% ipython --no-banner

In [1]: import numpy as np

In [2]: from numpy import linalg as LA

In [3]: np.set_printoptions(precision=2, suppress=True, linewidth=120, floatmode="fixed")

In [4]: r0 = np.array([1, 3, -3, 5, 1, 2, 4]) + 0.5

In [5]: W0 = np.eye(7) - 2 * np.outer(r0, r0) / (r0 @ r0)

In [6]: W0
Out[6]: 
array([[ 0.94, -0.13,  0.09, -0.21, -0.06, -0.09, -0.17],
       [-0.13,  0.69,  0.22, -0.48, -0.13, -0.22, -0.39],
       [ 0.09,  0.22,  0.84,  0.34,  0.09,  0.16,  0.28],
       [-0.21, -0.48,  0.34,  0.24, -0.21, -0.34, -0.62],
       [-0.06, -0.13,  0.09, -0.21,  0.94, -0.09, -0.17],
       [-0.09, -0.22,  0.16, -0.34, -0.09,  0.84, -0.28],
       [-0.17, -0.39,  0.28, -0.62, -0.17, -0.28,  0.49]])

In [7]: Q, Rm = LA.qr(W0)

In [8]: Q.shape, Rm.shape
Out[8]: ((7, 7), (7, 7))

In [9]: np.allclose(Rm.T @ Rm, W0.T @ W0)
Out[9]: True

In [10]: abs(Rm[0, 0]), round(float(LA.norm(W0[:, 0])), 2)
Out[10]: (np.float64(1.0), 1.0)

In [11]: np.abs(np.diag(Rm))
Out[11]: array([1.00, 1.00, 1.00, 1.00, 1.00, 1.00, 1.00])

In [12]: np.round(Q.T @ Q, 2) + 0
Out[12]: 
array([[1.00, 0.00, 0.00, 0.00, 0.00, 0.00, 0.00],
       [0.00, 1.00, 0.00, 0.00, 0.00, 0.00, 0.00],
       [0.00, 0.00, 1.00, 0.00, 0.00, 0.00, 0.00],
       [0.00, 0.00, 0.00, 1.00, 0.00, 0.00, 0.00],
       [0.00, 0.00, 0.00, 0.00, 1.00, 0.00, 0.00],
       [0.00, 0.00, 0.00, 0.00, 0.00, 1.00, 0.00],
       [0.00, 0.00, 0.00, 0.00, 0.00, 0.00, 1.00]])

In [13]: Q @ Rm
Out[13]: 
array([[ 0.94, -0.13,  0.09, -0.21, -0.06, -0.09, -0.17],
       [-0.13,  0.69,  0.22, -0.48, -0.13, -0.22, -0.39],
       [ 0.09,  0.22,  0.84,  0.34,  0.09,  0.16,  0.28],
       [-0.21, -0.48,  0.34,  0.24, -0.21, -0.34, -0.62],
       [-0.06, -0.13,  0.09, -0.21,  0.94, -0.09, -0.17],
       [-0.09, -0.22,  0.16, -0.34, -0.09,  0.84, -0.28],
       [-0.17, -0.39,  0.28, -0.62, -0.17, -0.28,  0.49]])

In [14]: rng = np.random.default_rng(496)

In [15]: lab = rng.permutation(7)

In [16]: lab
Out[16]: array([2, 4, 0, 6, 3, 1, 5])

In [17]: M2 = W0[lab][:, lab]

In [18]: np.allclose(M2, W0)
Out[18]: False

In [19]: Q, _ = LA.qr(np.array([[-1.0, 2.5, -1.5, -0.5, 1.3, -0.2],
    ...:     [0.1, -0.9, -0.8, -2.0, 1.0, 2.0],
    ...:     [1.8, 0.1, 1.2, 0.3, -0.1, 1.7],
    ...:     [0.4, 0.9, 0.7, -0.9, 1.4, -1.2],
    ...:     [0.7, -1.4, 0.5, -0.1, -0.4, 0.5],
    ...:     [0.4, -0.5, 0.3, 0.0, -1.1, 0.7]]))

In [20]: ev = np.array([-1, 2, 0, 0, -2, 0])

In [21]: feats = Q @ np.diag(ev) @ Q.T

In [22]: feats
Out[22]: 
array([[ 0.66, -0.36,  0.95,  0.61, -0.28, -0.16],
       [-0.36,  0.17, -0.30, -0.25,  0.17,  0.09],
       [ 0.95, -0.30, -0.27,  0.22, -0.59, -0.03],
       [ 0.61, -0.25,  0.22,  0.30, -0.32, -0.13],
       [-0.28,  0.17, -0.59, -0.32,  0.04,  0.41],
       [-0.16,  0.09, -0.03, -0.13,  0.41, -1.90]])

In [23]: G = feats.T @ feats

In [24]: (feats @ feats.T).shape
Out[24]: (6, 6)

In [25]: np.round(LA.eigvalsh(G)[::-1], 2) + 0
Out[25]: array([4.00, 4.00, 1.00, 0.00, 0.00, 0.00])

In [26]: round(float(LA.eigvalsh(feats).min()), 2)
Out[26]: -2.0

In [27]: np.all(LA.eigvalsh(feats) > 0)
Out[27]: np.False_

In [28]: r0 = np.array([-3, 1, 3, -1, 3, 2, 3, 0, 1]) + 0.5

In [29]: X = np.outer(r0, r0) / (r0 @ r0)

In [30]: X.round(2) + 0
Out[30]: 
array([[ 0.12, -0.07, -0.16,  0.02, -0.16, -0.12, -0.16, -0.02, -0.07],
       [-0.07,  0.04,  0.10, -0.01,  0.10,  0.07,  0.10,  0.01,  0.04],
       [-0.16,  0.10,  0.23, -0.03,  0.23,  0.16,  0.23,  0.03,  0.10],
       [ 0.02, -0.01, -0.03,  0.00, -0.03, -0.02, -0.03,  0.00, -0.01],
       [-0.16,  0.10,  0.23, -0.03,  0.23,  0.16,  0.23,  0.03,  0.10],
       [-0.12,  0.07,  0.16, -0.02,  0.16,  0.12,  0.16,  0.02,  0.07],
       [-0.16,  0.10,  0.23, -0.03,  0.23,  0.16,  0.23,  0.03,  0.10],
       [-0.02,  0.01,  0.03,  0.00,  0.03,  0.02,  0.03,  0.00,  0.01],
       [-0.07,  0.04,  0.10, -0.01,  0.10,  0.07,  0.10,  0.01,  0.04]])

In [31]: left, sig, vt = LA.svd(X)

In [32]: np.argmax(sig[:-1] / (sig[1:] + 1e-6)) + 1
Out[32]: np.int64(1)

In [33]: M2 = left[:, :1] @ np.diag(sig[:1]) @ vt[:1]

In [34]: round(float(np.abs(X - M2).max()), 2)
Out[34]: 0.0

In [35]: LA.matrix_rank(M2)
Out[35]: np.int64(1)

In [36]: x = np.array([-1, -1, 3, -2, 1, 2, -2, -1, 0])

In [37]: X @ x
Out[37]: array([-0.62,  0.37,  0.87, -0.12,  0.87,  0.62,  0.87,  0.12,  0.37])

In [38]: LA.norm(X @ x) <= LA.norm(X, 2) * LA.norm(x) + 1e-9
Out[38]: np.True_

In [39]: np.einsum("ij,j->i", X, x)
Out[39]: array([-0.62,  0.37,  0.87, -0.12,  0.87,  0.62,  0.87,  0.12,  0.37])

In [40]: np.round(X @ X, 2) + 0
Out[40]: 
array([[ 0.12, -0.07, -0.16,  0.02, -0.16, -0.12, -0.16, -0.02, -0.07],
       [-0.07,  0.04,  0.10, -0.01,  0.10,  0.07,  0.10,  0.01,  0.04],
       [-0.16,  0.10,  0.23, -0.03,  0.23,  0.16,  0.23,  0.03,  0.10],
       [ 0.02, -0.01, -0.03,  0.00, -0.03, -0.02, -0.03,  0.00, -0.01],
       [-0.16,  0.10,  0.23, -0.03,  0.23,  0.16,  0.23,  0.03,  0.10],
       [-0.12,  0.07,  0.16, -0.02,  0.16,  0.12,  0.16,  0.02,  0.07],
       [-0.16,  0.10,  0.23, -0.03,  0.23,  0.16,  0.23,  0.03,  0.10],
       [-0.02,  0.01,  0.03,  0.00,  0.03,  0.02,  0.03,  0.00,  0.01],
       [-0.07,  0.04,  0.10, -0.01,  0.10,  0.07,  0.10,  0.01,  0.04]])

In [41]: np.round(np.abs(LA.eigvals(X)).max(), 2)
Out[41]: np.float64(1.0)

In [42]: np.allclose(X @ X.T, X.T @ X)
Out[42]: True

In [43]: np.round(LA.matrix_power(X, 4), 2) + 0
Out[43]: 
array([[ 0.12, -0.07, -0.16,  0.02, -0.16, -0.12, -0.16, -0.02, -0.07],
       [-0.07,  0.04,  0.10, -0.01,  0.10,  0.07,  0.10,  0.01,  0.04],
       [-0.16,  0.10,  0.23, -0.03,  0.23,  0.16,  0.23,  0.03,  0.10],
       [ 0.02, -0.01, -0.03,  0.00, -0.03, -0.02, -0.03,  0.00, -0.01],
       [-0.16,  0.10,  0.23, -0.03,  0.23,  0.16,  0.23,  0.03,  0.10],
       [-0.12,  0.07,  0.16, -0.02,  0.16,  0.12,  0.16,  0.02,  0.07],
       [-0.16,  0.10,  0.23, -0.03,  0.23,  0.16,  0.23,  0.03,  0.10],
       [-0.02,  0.01,  0.03,  0.00,  0.03,  0.02,  0.03,  0.00,  0.01],
       [-0.07,  0.04,  0.10, -0.01,  0.10,  0.07,  0.10,  0.01,  0.04]])

In [44]: LA.determinant(X)
---------------------------------------------------------------------------
AttributeError                            Traceback (most recent call last)
Cell In[44], line 1
----> 1 LA.determinant(X)

AttributeError: module 'numpy.linalg' has no attribute 'determinant'

In [45]: round(float(LA.det(X)), 2)
Out[45]: 0.0

In [46]: np.trace(X)
Out[46]: np.float64(1.0)

In [47]: data = np.load("layer3.npy")

In [48]: data
Out[48]: 
array([[-1.00, -3.00,  0.00],
       [-3.00,  3.00, -3.00],
       [ 0.00, -3.00, -1.00]])

In [49]: M2 = LA.invert(data)
---------------------------------------------------------------------------
AttributeError                            Traceback (most recent call last)
Cell In[49], line 1
----> 1 M2 = LA.invert(data)

AttributeError: module 'numpy.linalg' has no attribute 'invert'

In [50]: M2 = LA.inv(data)

In [51]: np.round(LA.slogdet(data)[0], 2)
Out[51]: np.float64(1.0)

In [52]: np.round(LA.inv(M2), 2) + 0
Out[52]: 
array([[-1.00, -3.00,  0.00],
       [-3.00,  3.00, -3.00],
       [ 0.00, -3.00, -1.00]])

In [53]: round(LA.det(data) * LA.det(M2), 2)
Out[53]: np.float64(1.0)

In [54]: (np.abs(M2) > 1e-9).astype(int)
Out[54]: 
array([[1, 1, 1],
       [1, 1, 1],
       [1, 1, 1]])

In [55]: LA.det(data) * M2
Out[55]: 
array([[-12.00,  -3.00,   9.00],
       [ -3.00,   1.00,  -3.00],
       [  9.00,  -3.00, -12.00]])

In [56]: np.trace(data)
Out[56]: np.float64(1.0)

In [57]: LA.determinant(data)
---------------------------------------------------------------------------
AttributeError                            Traceback (most recent call last)
Cell In[57], line 1
----> 1 LA.determinant(data)

AttributeError: module 'numpy.linalg' has no attribute 'determinant'

In [58]: J = np.loadtxt("block8.csv", delimiter=",")

In [59]: J
Out[59]: 
array([[0.00, 0.00, 0.00, 0.00, 1.00],
       [0.00, 0.00, 0.00, 0.00, 0.00],
       [0.00, 0.00, 0.00, 0.00, 1.00],
       [0.00, 0.00, 0.00, 0.00, 0.00],
       [1.00, 0.00, 1.00, 0.00, 0.00]])

In [60]: left, sig, vt = LA.svd(J)

In [61]: vecs = vt[:(sig > 1e-8).sum()]

In [62]: x = J[3] + -2 * J[0] + rng.integers(2) * np.eye(5)[1]

In [63]: x
Out[63]: array([ 0.00,  1.00,  0.00,  0.00, -2.00])

In [64]: np.diag(vecs.T @ vecs)
Out[64]: array([0.50, 0.00, 0.50, 0.00, 1.00])

In [65]: vecs.T @ vecs
Out[65]: 
array([[0.50, 0.00, 0.50, 0.00, 0.00],
       [0.00, 0.00, 0.00, 0.00, 0.00],
       [0.50, 0.00, 0.50, 0.00, 0.00],
       [0.00, 0.00, 0.00, 0.00, 0.00],
       [0.00, 0.00, 0.00, 0.00, 1.00]])

In [66]: E = np.load("arr.npy")

In [67]: E
Out[67]: 
array([[  0.20,   0.60,  -1.50, -13.00,   1.00,  -0.10,   0.50,   0.40],
       [ -0.10,   0.10,  -1.00, -15.00,   0.20,  -0.70,   0.60,  -0.20],
       [  1.70,  -0.90,  -1.20,  -1.00,   1.20,  -1.00,  -0.20,  -0.30],
       [ -0.10,   1.80,   0.00, -10.00,   0.80,  -0.70,   0.10,  -0.30]])

In [68]: x = np.array([8, -8, -3, -4, -5, 5, 7, -6])

In [69]: a = np.maximum(E @ x, 0)

In [70]: E * (a > 1e-9)[:, None]
Out[70]: 
array([[  0.20,   0.60,  -1.50, -13.00,   1.00,  -0.10,   0.50,   0.40],
       [ -0.10,   0.10,  -1.00, -15.00,   0.20,  -0.70,   0.60,  -0.20],
       [  1.70,  -0.90,  -1.20,  -1.00,   1.20,  -1.00,  -0.20,  -0.30],
       [ -0.10,   1.80,   0.00, -10.00,   0.80,  -0.70,   0.10,  -0.30]])

In [71]: M2 = E + rng.integers(-2, 3, (4, 1)) @ rng.integers(-2, 3, (1, 8))

In [72]: M2
Out[72]: 
array([[ -3.80,   2.60,  -1.50,  -9.00,   3.00,  -4.10,   4.50,   0.40],
       [  1.90,  -0.90,  -1.00, -17.00,  -0.80,   1.30,  -1.40,  -0.20],
       [ -2.30,   1.10,  -1.20,   3.00,   3.20,  -5.00,   3.80,  -0.30],
       [ -4.10,   3.80,   0.00,  -6.00,   2.80,  -4.70,   4.10,  -0.30]])

In [73]: M2 - E
Out[73]: 
array([[-4.00,  2.00,  0.00,  4.00,  2.00, -4.00,  4.00,  0.00],
       [ 2.00, -1.00,  0.00, -2.00, -1.00,  2.00, -2.00,  0.00],
       [-4.00,  2.00,  0.00,  4.00,  2.00, -4.00,  4.00,  0.00],
       [-4.00,  2.00,  0.00,  4.00,  2.00, -4.00,  4.00,  0.00]])

In [74]: LA.matrix_rank(M2 - E, tol=1e-8)
Out[74]: np.int64(1)

In [75]: r0 = np.array([2, -1, -1])

In [76]: np.convolve(E[3], r0)
Out[76]: array([ -0.20,   3.70,  -1.70, -21.80,  11.60,   7.80,   0.10,   0.00,   0.20,   0.30])

In [77]: np.array([np.convolve(row, r0, "same") for row in E])
Out[77]: 
array([[  1.00,  -3.80, -25.10,  16.50,  11.80,   0.10,   0.40,  -0.90],
       [  0.30,  -2.00, -29.10,  16.40,  13.40,   1.70,  -0.30,  -0.40],
       [ -3.50,  -3.20,   0.10,   4.60,  -2.20,  -0.60,   0.60,   0.50],
       [  3.70,  -1.70, -21.80,  11.60,   7.80,   0.10,   0.00,   0.20]])

In [78]: np.cross(E[3, :3], E[2, :3])
Out[78]: array([-2.16, -0.12, -2.97])
